In [1]: import numpy as np

In [2]: np.set_printoptions(precision=2, suppress=True, linewidth=200, legacy="1.25")

In [3]: rd = lambda a: np.round(a, 2) + 0

In [4]: W0 = np.array([[-4, 2, 5, -6, 5, -4, 8],
   ...:     [2, -4, 2, 5, -6, 5, -4],
   ...:     [5, 2, -4, 2, 5, -6, 5],
   ...:     [-6, 5, 2, -4, 2, 5, -6],
   ...:     [5, -6, 5, 2, -4, 2, 5],
   ...:     [-4, 5, -6, 5, 2, -4, 2],
   ...:     [8, -4, 5, -6, 5, 2, -4]])

In [5]: W0
Out[5]: 
array([[-4,  2,  5, -6,  5, -4,  8],
       [ 2, -4,  2,  5, -6,  5, -4],
       [ 5,  2, -4,  2,  5, -6,  5],
       [-6,  5,  2, -4,  2,  5, -6],
       [ 5, -6,  5,  2, -4,  2,  5],
       [-4,  5, -6,  5,  2, -4,  2],
       [ 8, -4,  5, -6,  5,  2, -4]])

In [6]: vals, vecs = np.linalg.eigh(W0)

In [7]: x = np.array([1, 2, 0, 2, 3, 3, 0])

In [8]: x @ W0 @ x
Out[8]: 30

In [9]: rd(x @ W0 @ x / (x @ x)), rd(vals[0]), rd(vals[-1])
Out[9]: (1.11, -19.68, 16.39)

In [10]: np.abs(W0).sum(axis=1).max(), rd(np.abs(vals).max())
Out[10]: (34, 19.68)

In [11]: [round(float(np.linalg.det(W0[:i, :i])), 2) + 0 for i in range(1, 8)]
Out[11]: [-4.0, 12.0, 108.0, 609.0, -2686.0, 2420.0, 168000.0]

In [12]: np.all(np.linalg.eigvalsh(W0) > 0)
Out[12]: False

In [13]: vals, vecs = np.linalg.eigh(W0)

In [14]: rd(np.linalg.eigvalsh(W0 @ W0))
Out[14]: array([  0.31,   2.84,  10.17, 118.38, 252.47, 268.51, 387.3 ])

In [15]: np.abs(vecs[:, -1]).round(6).argmax()
Out[15]: 0

In [16]: rd(np.abs(vecs[:, -1]))
Out[16]: array([0.49, 0.27, 0.35, 0.36, 0.35, 0.27, 0.49])

In [17]: np.unique(vals.round(6) + 0, return_counts=True)[1]
Out[17]: array([1, 1, 1, 1, 1, 1, 1])

In [18]: rd(np.linalg.eigvalsh(W0 + 2 * np.eye(7)))
Out[18]: array([-17.68, -13.89,  -8.88,   0.31,   2.56,   5.19,  18.39])

In [19]: rd(vecs @ np.diag(vals) @ vecs.T)
Out[19]: 
array([[-4.,  2.,  5., -6.,  5., -4.,  8.],
       [ 2., -4.,  2.,  5., -6.,  5., -4.],
       [ 5.,  2., -4.,  2.,  5., -6.,  5.],
       [-6.,  5.,  2., -4.,  2.,  5., -6.],
       [ 5., -6.,  5.,  2., -4.,  2.,  5.],
       [-4.,  5., -6.,  5.,  2., -4.,  2.],
       [ 8., -4.,  5., -6.,  5.,  2., -4.]])

In [20]: W0 @ W0
Out[20]: 
array([[ 186, -118,   41,   10,   -7,    8,    6],
       [-118,  126,  -76,  -11,   68,  -55,    8],
       [  41,  -76,  135,  -86,  -10,   68,   -7],
       [  10,  -11,  -86,  146,  -86,  -11,   10],
       [  -7,   68,  -10,  -86,  135,  -76,   41],
       [   8,  -55,   68,  -11,  -76,  126, -118],
       [   6,    8,   -7,   10,   41, -118,  186]])

In [21]: rd(np.linalg.det(W0))
Out[21]: 168000.0

In [22]: np.linalg.matrix_power(W0, 3)
Out[22]: 
array([[ -854,  1034,   497, -1674,  1937, -1564,  2062],
       [ 1034, -1662,   654,  1043, -2090,  1875, -1564],
       [  497,   654, -1152,   350,  1305, -2090,  1937],
       [-1674,  1043,   350, -1158,   350,  1043, -1674],
       [ 1937, -2090,  1305,   350, -1152,   654,   497],
       [-1564,  1875, -2090,  1043,   654, -1662,  1034],
       [ 2062, -1564,  1937, -1674,   497,  1034,  -854]])

In [23]: A2 = np.array([[1, 1], [2, 2], [0, 0], [0, 1], [1, 2], [2, 2], [1, 1]])

In [24]: np.einsum("ij,ij->i", W0, W0)
Out[24]: array([186, 126, 135, 146, 135, 126, 186])

In [25]: A2 @ W0
---------------------------------------------------------------------------
ValueError                                Traceback (most recent call last)
Cell In[25], line 1
----> 1 A2 @ W0

ValueError: matmul: Input operand 1 has a mismatch in its core dimension 0, with gufunc signature (n?,k),(k,m?)->(n?,m?) (size 7 is different from 2)

In [26]: np.linalg.matrix_rank(np.vstack([W0, A2.T]))
Out[26]: 7

In [27]: np.einsum("ik,kj->ji", W0, A2)
Out[27]: 
array([[ 5, -6,  7, 10, -2,  2,  5],
       [ 4, -7, 14,  8, -4,  9,  4]])

In [28]: W0 @ A2
Out[28]: 
array([[ 5,  4],
       [-6, -7],
       [ 7, 14],
       [10,  8],
       [-2, -4],
       [ 2,  9],
       [ 5,  4]])

In [29]: M = np.loadtxt("a.csv", delimiter=",")

In [30]: M
Out[30]: 
array([[ 3.,  3., -1.,  3., -3.,  1.,  2.,  3., -2.,  0., -3.,  2.],
       [ 2.,  3.,  3., -1.,  3., -3.,  1.,  2.,  3., -2.,  0., -3.],
       [-3.,  2.,  3.,  3., -1.,  3., -3.,  1.,  2.,  3., -2.,  0.],
       [ 0., -3.,  2.,  3.,  3., -1.,  3., -3.,  1.,  2.,  3., -2.],
       [-2.,  0., -3.,  2.,  3.,  3., -1.,  3., -3.,  1.,  2.,  3.],
       [ 3., -2.,  0., -3.,  2.,  3.,  3., -1.,  3., -3.,  1.,  2.],
       [ 2.,  3., -2.,  0., -3.,  2.,  3.,  3., -1.,  3., -3.,  1.],
       [ 1.,  2.,  3., -2.,  0., -3.,  2.,  3.,  3., -1.,  3., -3.],
       [-3.,  1.,  2.,  3., -2.,  0., -3.,  2.,  3.,  3., -1.,  3.],
       [ 3., -3.,  1.,  2.,  3., -2.,  0., -3.,  2.,  3.,  3., -1.],
       [-1.,  3., -3.,  1.,  2.,  3., -2.,  0., -3.,  2.,  3.,  3.],
       [ 3., -1.,  3., -3.,  1.,  2.,  3., -2.,  0., -3.,  2.,  3.]])

In [31]: Q, vecs = np.linalg.qr(M[:, :3])[0], np.linalg.qr(M[:, 3:])[0]

In [32]: sigma = np.linalg.svd(Q.T @ vecs, compute_uv=False)

In [33]: rd(sigma)
Out[33]: array([0.96, 0.85, 0.74])

In [34]: (sigma > 0.9).sum()
Out[34]: 1

In [35]: f, r1 = M[7], M[2]

In [36]: f @ r1
Out[36]: -11.0

In [37]: pr = (f @ r1) / (f @ f) * f

In [38]: rd(r1 - pr)
Out[38]: array([-2.84,  2.32,  3.49,  2.68, -1.  ,  2.51, -2.68,  1.49,  2.49,  2.84, -1.51, -0.49])

In [39]: x = np.array([2, 1, 1, 0, 0, 1, 1])

In [40]: h1 = np.maximum(W0 @ x, 0)

In [41]: rd(np.tanh(W0 @ x))
Out[41]: array([ 1.,  1.,  1., -1.,  1., -1.,  1.])

In [42]: W0.T @ h1
Out[42]: array([ 229, -148,  148,  -47,   43,   23,   67])

In [43]: h1
Out[43]: array([ 3,  3,  7,  0, 16,  0, 15])

In [44]: np.flatnonzero(h1 > 1e-9)
Out[44]: array([0, 1, 2, 4, 6])

In [45]: W0 * (h1 > 1e-9)[:, None]
Out[45]: 
array([[-4,  2,  5, -6,  5, -4,  8],
       [ 2, -4,  2,  5, -6,  5, -4],
       [ 5,  2, -4,  2,  5, -6,  5],
       [ 0,  0,  0,  0,  0,  0,  0],
       [ 5, -6,  5,  2, -4,  2,  5],
       [ 0,  0,  0,  0,  0,  0,  0],
       [ 8, -4,  5, -6,  5,  2, -4]])

In [46]: ang = np.radians(30)

In [47]: R = np.eye(12)

In [48]: R[9, 9] = R[8, 8] = np.cos(ang)

In [49]: R[9, 8], R[8, 9] = -np.sin(ang), np.sin(ang)

In [50]: rd(R)
Out[50]: 
array([[ 1.  ,  0.  ,  0.  ,  0.  ,  0.  ,  0.  ,  0.  ,  0.  ,  0.  ,  0.  ,  0.  ,  0.  ],
       [ 0.  ,  1.  ,  0.  ,  0.  ,  0.  ,  0.  ,  0.  ,  0.  ,  0.  ,  0.  ,  0.  ,  0.  ],
       [ 0.  ,  0.  ,  1.  ,  0.  ,  0.  ,  0.  ,  0.  ,  0.  ,  0.  ,  0.  ,  0.  ,  0.  ],
       [ 0.  ,  0.  ,  0.  ,  1.  ,  0.  ,  0.  ,  0.  ,  0.  ,  0.  ,  0.  ,  0.  ,  0.  ],
       [ 0.  ,  0.  ,  0.  ,  0.  ,  1.  ,  0.  ,  0.  ,  0.  ,  0.  ,  0.  ,  0.  ,  0.  ],
       [ 0.  ,  0.  ,  0.  ,  0.  ,  0.  ,  1.  ,  0.  ,  0.  ,  0.  ,  0.  ,  0.  ,  0.  ],
       [ 0.  ,  0.  ,  0.  ,  0.  ,  0.  ,  0.  ,  1.  ,  0.  ,  0.  ,  0.  ,  0.  ,  0.  ],
       [ 0.  ,  0.  ,  0.  ,  0.  ,  0.  ,  0.  ,  0.  ,  1.  ,  0.  ,  0.  ,  0.  ,  0.  ],
       [ 0.  ,  0.  ,  0.  ,  0.  ,  0.  ,  0.  ,  0.  ,  0.  ,  0.87,  0.5 ,  0.  ,  0.  ],
       [ 0.  ,  0.  ,  0.  ,  0.  ,  0.  ,  0.  ,  0.  ,  0.  , -0.5 ,  0.87,  0.  ,  0.  ],
       [ 0.  ,  0.  ,  0.  ,  0.  ,  0.  ,  0.  ,  0.  ,  0.  ,  0.  ,  0.  ,  1.  ,  0.  ],
       [ 0.  ,  0.  ,  0.  ,  0.  ,  0.  ,  0.  ,  0.  ,  0.  ,  0.  ,  0.  ,  0.  ,  1.  ]])

In [51]: A2 = M @ R.T

In [52]: np.allclose(np.linalg.norm(M, axis=1), np.linalg.norm(A2, axis=1))
Out[52]: True

In [53]: rd(np.abs(A2 - M).max(axis=0))
Out[53]: array([0. , 0. , 0. , 0. , 0. , 0. , 0. , 0. , 1.9, 1.9, 0. , 0. ])

In [54]: np.allclose(M @ M.T, A2 @ A2.T)
Out[54]: True

In [55]: feats = np.load("run16.npy")

In [56]: feats
Out[56]: 
array([[ 53,  -9,  34,  -5,  -3,  44,   7,   6,   1,  -7,  32],
       [ -9,  56,  10,   2, -17, -21, -33, -14,  49,  16,  25],
       [ 34,  10,  67,  16,  24,  41, -13, -29,  39, -36, -16],
       [ -5,   2,  16,  64,   1,  16,  12,  19,   4,  -7,  -9],
       [ -3, -17,  24,   1,  33,   9,   2, -25,   6, -32, -50],
       [ 44, -21,  41,  16,   9,  70,  -5,  -8, -15, -38,   8],
       [  7, -33, -13,  12,   2,  -5,  68,  36, -22,   2,  15],
       [  6, -14, -29,  19, -25,  -8,  36,  52, -27,  36,  35],
       [  1,  49,  39,   4,   6, -15, -22, -27,  67,  -2,  -1],
       [ -7,  16, -36,  -7, -32, -38,   2,  36,  -2,  58,  32],
       [ 32,  25, -16,  -9, -50,   8,  15,  35,  -1,  32, 107]])

In [57]: Q, vecs = np.linalg.qr(W0[:, :1])[0], np.linalg.qr(W0[:, 1:])[0]

In [58]: sigma = np.linalg.svd(Q.T @ vecs, compute_uv=False)

In [59]: rd(sigma)
Out[59]: array([0.99])

In [60]: rd(np.degrees(np.arccos(sigma.clip(0, 1))))
Out[60]: array([8.68])

In [61]: arr = np.load("block12.npy")

In [62]: arr
Out[62]: 
array([[0, 1, 0, 1, 0, 0, 0, 0, 0, 0, 0],
       [1, 0, 0, 1, 0, 0, 0, 0, 0, 0, 0],
       [0, 0, 0, 0, 0, 0, 1, 0, 0, 1, 0],
       [1, 1, 0, 0, 0, 0, 0, 0, 0, 0, 0],
       [0, 0, 0, 0, 0, 0, 0, 0, 1, 0, 1],
       [0, 0, 0, 0, 0, 0, 0, 0, 1, 0, 1],
       [0, 0, 1, 0, 0, 0, 0, 0, 0, 1, 0],
       [0, 0, 0, 0, 0, 0, 0, 0, 0, 0, 0],
       [0, 0, 0, 0, 1, 1, 0, 0, 0, 0, 1],
       [0, 0, 1, 0, 0, 0, 1, 0, 0, 0, 0],
       [0, 0, 0, 0, 1, 1, 0, 0, 1, 0, 0]])

In [63]: vals, vecs = np.linalg.eigh(arr)

In [64]: np.unique(vals.round(6) + 0, return_counts=True)[1]
Out[64]: array([1, 5, 2, 2, 1])

In [65]: rd(np.linalg.eigvalsh(arr @ arr))
Out[65]: array([0.  , 0.  , 1.  , 1.  , 1.  , 1.  , 1.  , 2.44, 4.  , 4.  , 6.56])

In [66]: rd(vecs.T @ vecs)
Out[66]: 
array([[1., 0., 0., 0., 0., 0., 0., 0., 0., 0., 0.],
       [0., 1., 0., 0., 0., 0., 0., 0., 0., 0., 0.],
       [0., 0., 1., 0., 0., 0., 0., 0., 0., 0., 0.],
       [0., 0., 0., 1., 0., 0., 0., 0., 0., 0., 0.],
       [0., 0., 0., 0., 1., 0., 0., 0., 0., 0., 0.],
       [0., 0., 0., 0., 0., 1., 0., 0., 0., 0., 0.],
       [0., 0., 0., 0., 0., 0., 1., 0., 0., 0., 0.],
       [0., 0., 0., 0., 0., 0., 0., 1., 0., 0., 0.],
       [0., 0., 0., 0., 0., 0., 0., 0., 1., 0., 0.],
       [0., 0., 0., 0., 0., 0., 0., 0., 0., 1., 0.],
       [0., 0., 0., 0., 0., 0., 0., 0., 0., 0., 1.]])

In [67]: rd(np.linalg.svd(arr, compute_uv=False))
Out[67]: array([2.56, 2.  , 2.  , 1.56, 1.  , 1.  , 1.  , 1.  , 1.  , 0.  , 0.  ])

In [68]: rd(vals)
Out[68]: array([-1.56, -1.  , -1.  , -1.  , -1.  , -1.  ,  0.  ,  0.  ,  2.  ,  2.  ,  2.56])

In [69]: np.trace(arr @ arr @ arr) // 6
Out[69]: 4

In [70]: arr @ arr
Out[70]: 
array([[2, 1, 0, 1, 0, 0, 0, 0, 0, 0, 0],
       [1, 2, 0, 1, 0, 0, 0, 0, 0, 0, 0],
       [0, 0, 2, 0, 0, 0, 1, 0, 0, 1, 0],
       [1, 1, 0, 2, 0, 0, 0, 0, 0, 0, 0],
       [0, 0, 0, 0, 2, 2, 0, 0, 1, 0, 1],
       [0, 0, 0, 0, 2, 2, 0, 0, 1, 0, 1],
       [0, 0, 1, 0, 0, 0, 2, 0, 0, 1, 0],
       [0, 0, 0, 0, 0, 0, 0, 0, 0, 0, 0],
       [0, 0, 0, 0, 1, 1, 0, 0, 3, 0, 2],
       [0, 0, 1, 0, 0, 0, 1, 0, 0, 2, 0],
       [0, 0, 0, 0, 1, 1, 0, 0, 2, 0, 3]])

In [71]: arr.sum(axis=0)
Out[71]: array([2, 2, 2, 2, 2, 2, 2, 0, 3, 2, 3])

In [72]: np.argwhere(np.triu(arr))
Out[72]: 
array([[ 0,  1],
       [ 0,  3],
       [ 1,  3],
       [ 2,  6],
       [ 2,  9],
       [ 4,  8],
       [ 4, 10],
       [ 5,  8],
       [ 5, 10],
       [ 6,  9],
       [ 8, 10]])

In [73]: L = np.diag(arr.sum(axis=1)) - arr

In [74]: round(np.linalg.det(L[1:, 1:]))
Out[74]: 0

In [75]: L
Out[75]: 
array([[ 2, -1,  0, -1,  0,  0,  0,  0,  0,  0,  0],
       [-1,  2,  0, -1,  0,  0,  0,  0,  0,  0,  0],
       [ 0,  0,  2,  0,  0,  0, -1,  0,  0, -1,  0],
       [-1, -1,  0,  2,  0,  0,  0,  0,  0,  0,  0],
       [ 0,  0,  0,  0,  2,  0,  0,  0, -1,  0, -1],
       [ 0,  0,  0,  0,  0,  2,  0,  0, -1,  0, -1],
       [ 0,  0, -1,  0,  0,  0,  2,  0,  0, -1,  0],
       [ 0,  0,  0,  0,  0,  0,  0,  0,  0,  0,  0],
       [ 0,  0,  0,  0, -1, -1,  0,  0,  3,  0, -1],
       [ 0,  0, -1,  0,  0,  0, -1,  0,  0,  2,  0],
       [ 0,  0,  0,  0, -1, -1,  0,  0, -1,  0,  3]])

In [76]: np.linalg.matrix_rank(L)
Out[76]: 7

In [77]: L @ np.ones(11)
Out[77]: array([0., 0., 0., 0., 0., 0., 0., 0., 0., 0., 0.])

In [78]: Uu, sigma, Vh = np.linalg.svd(arr)

In [79]: np.argmax(sigma[:-1] / (sigma[1:] + 1e-6)) + 1
Out[79]: 9

In [80]: rd(sigma)
Out[80]: array([2.56, 2.  , 2.  , 1.56, 1.  , 1.  , 1.  , 1.  , 1.  , 0.  , 0.  ])

In [81]: A2 = Uu[:, :9] @ np.diag(sigma[:9]) @ Vh[:9]

In [82]: rd(np.linalg.norm(arr - A2, 2)), rd(sigma[9])
Out[82]: (0.0, 0.0)

In [83]: rd(A2)
Out[83]: 
array([[0., 1., 0., 1., 0., 0., 0., 0., 0., 0., 0.],
       [1., 0., 0., 1., 0., 0., 0., 0., 0., 0., 0.],
       [0., 0., 0., 0., 0., 0., 1., 0., 0., 1., 0.],
       [1., 1., 0., 0., 0., 0., 0., 0., 0., 0., 0.],
       [0., 0., 0., 0., 0., 0., 0., 0., 1., 0., 1.],
       [0., 0., 0., 0., 0., 0., 0., 0., 1., 0., 1.],
       [0., 0., 1., 0., 0., 0., 0., 0., 0., 1., 0.],
       [0., 0., 0., 0., 0., 0., 0., 0., 0., 0., 0.],
       [0., 0., 0., 0., 1., 1., 0., 0., 0., 0., 1.],
       [0., 0., 1., 0., 0., 0., 1., 0., 0., 0., 0.],
       [0., 0., 0., 0., 1., 1., 0., 0., 1., 0., 0.]])

In [84]: rd(np.abs(arr - A2).max())
Out[84]: 0.0

In [85]: vals, vecs = np.linalg.eigh(arr)

In [86]: x = np.array([-1, 2, 0, -2, 2, -2, 3, 3, -1, 2, 3])

In [87]: np.abs(arr).sum(axis=1).max(), rd(np.abs(vals).max())
Out[87]: (3, 2.56)

In [88]: x @ arr @ x
Out[88]: -2

In [89]: rd(vecs * np.maximum(vals, 0) @ vecs.T)
Out[89]: 
array([[0.67, 0.67, 0.  , 0.67, 0.  , 0.  , 0.  , 0.  , 0.  , 0.  , 0.  ],
       [0.67, 0.67, 0.  , 0.67, 0.  , 0.  , 0.  , 0.  , 0.  , 0.  , 0.  ],
       [0.  , 0.  , 0.67, 0.  , 0.  , 0.  , 0.67, 0.  , 0.  , 0.67, 0.  ],
       [0.67, 0.67, 0.  , 0.67, 0.  , 0.  , 0.  , 0.  , 0.  , 0.  , 0.  ],
       [0.  , 0.  , 0.  , 0.  , 0.49, 0.49, 0.  , 0.  , 0.62, 0.  , 0.62],
       [0.  , 0.  , 0.  , 0.  , 0.49, 0.49, 0.  , 0.  , 0.62, 0.  , 0.62],
       [0.  , 0.  , 0.67, 0.  , 0.  , 0.  , 0.67, 0.  , 0.  , 0.67, 0.  ],
       [0.  , 0.  , 0.  , 0.  , 0.  , 0.  , 0.  , 0.  , 0.  , 0.  , 0.  ],
       [0.  , 0.  , 0.  , 0.  , 0.62, 0.62, 0.  , 0.  , 0.8 , 0.  , 0.8 ],
       [0.  , 0.  , 0.67, 0.  , 0.  , 0.  , 0.67, 0.  , 0.  , 0.67, 0.  ],
       [0.  , 0.  , 0.  , 0.  , 0.62, 0.62, 0.  , 0.  , 0.8 , 0.  , 0.8 ]])
